% python3 -q
>>> import numpy as np
>>> import numpy.linalg as la
>>> np.set_printoptions(precision=4, suppress=True, linewidth=120, floatmode="fixed")
>>> K = np.array([[1, 2, 0, 2, 0, 1, 2, 1],
...     [2, 1, 1, 0, 0, 0, 0, 2],
...     [2, 1, 1, 0, 1, 2, 0, 2],
...     [1, 1, 1, 1, 2, 2, 0, 0],
...     [2, 0, 2, 0, 1, 2, 2, 1],
...     [2, 0, 2, 2, 2, 2, 2, 1],
...     [0, 1, 1, 0, 1, 0, 0, 0]])
>>> K[-1] = K[0] + -3 * K[1]
>>> K
array([[ 1,  2,  0,  2,  0,  1,  2,  1],
       [ 2,  1,  1,  0,  0,  0,  0,  2],
       [ 2,  1,  1,  0,  1,  2,  0,  2],
       [ 1,  1,  1,  1,  2,  2,  0,  0],
       [ 2,  0,  2,  0,  1,  2,  2,  1],
       [ 2,  0,  2,  2,  2,  2,  2,  1],
       [-5, -1, -3,  2,  0,  1,  2, -5]])
>>> rk = la.matrix_rank(K)
>>> rk
np.int64(6)
>>> ns = la.svd(K)[2][rk:].T
>>> np.allclose(K @ ns, 0)
True
>>> [int(la.matrix_rank(K[:, :j + 1])) for j in range(8)]
[1, 2, 3, 4, 5, 6, 6, 6]
>>> [int(la.matrix_rank(np.delete(K, i, axis=0))) for i in range(7)]
[6, 6, 5, 5, 5, 5, 6]
>>> E = np.load("w.npy")
>>> E
array([[ 0.0000,  3.0000,  0.0000,  0.0000],
       [ 3.0000,  2.0000,  3.0000,  0.0000],
       [ 0.0000,  3.0000,  1.0000,  3.0000],
       [ 0.0000,  0.0000,  3.0000, -1.0000]])
>>> Q, R = la.qr(E)
>>> np.trace(Q @ Q.T)
np.float64(4.0)
>>> abs(R[0, 0]), round(la.norm(E[:, 0]), 4)
(np.float64(3.0), np.float64(3.0))
>>> Q.shape, R.shape
((4, 4), (4, 4))
>>> np.round(Q.T @ Q, 4) + 0
array([[1.0000, 0.0000, 0.0000, 0.0000],
       [0.0000, 1.0000, 0.0000, 0.0000],
       [0.0000, 0.0000, 1.0000, 0.0000],
       [0.0000, 0.0000, 0.0000, 1.0000]])
